>>> import numpy as np
>>> import numpy.linalg as la
>>> np.set_printoptions(suppress=True, linewidth=100)
>>> def rd(a):
...     return np.round(a, 3) + 0
... 
>>> F = np.load("sample9.npy")
>>> F
array([[-1, -2, -1, -2, -1, -2],
       [-5, -4, -5, -4, -5, -4],
       [ 9, -7,  9, -7,  9, -7],
       [-1, -2, -1, -2, -1, -2],
       [-5, -4, -5, -4, -5, -4],
       [ 9, -7,  9, -7,  9, -7]])
>>> M2 = F[0, 0] * F[1:] - np.outer(F[1:, 0], F[0])
>>> M2
array([[ 0, -6,  0, -6,  0, -6],
       [ 0, 25,  0, 25,  0, 25],
       [ 0,  0,  0,  0,  0,  0],
       [ 0, -6,  0, -6,  0, -6],
       [ 0, 25,  0, 25,  0, 25]])
>>> np.flatnonzero(~M2.round(6).any(axis=1))
array([2])
>>> f = np.array([-1, -3])
>>> np.correlate(F[2], F[3], "full")
array([-18,   5, -29,  10, -40,  15, -15,  10,  -4,   5,   7])
>>> np.convolve(F[2], f)
array([ -9, -20,  12, -20,  12, -20,  21])
>>> np.polyval(f, F[2])
array([-12,   4, -12,   4, -12,   4])
>>> np.array([np.convolve(row, f, "same") for row in F])
array([[  1,   5,   7,   5,   7,   5],
       [  5,  19,  17,  19,  17,  19],
       [ -9, -20,  12, -20,  12, -20],
       [  1,   5,   7,   5,   7,   5],
       [  5,  19,  17,  19,  17,  19],
       [ -9, -20,  12, -20,  12, -20]])
>>> W0 = np.load("mat.npy")
>>> rd(W0)
array([[-0.853, -0.204, -0.38 , -3.609, -1.436],
       [ 1.706, -2.795, -1.774,  0.488, -1.376],
       [ 3.411,  1.669, -0.098, -1.116,  0.568],
       [ 0.853, -1.291,  3.561, -0.123, -0.956],
       [ 0.   , -1.922,  0.144, -1.214,  3.288]])
>>> f, v = W0[0], W0[3]
>>> rd(f @ v)
np.float64(0.0)
>>> f @ f
np.float64(16.0)
>>> p = (f @ v) / (f @ f) * f
>>> print(la.matrix_rank(np.outer(f, v)))
1
>>> rd(p)
array([0., 0., 0., 0., 0.])
>>> (v - p) @ f
np.float64(0.0)
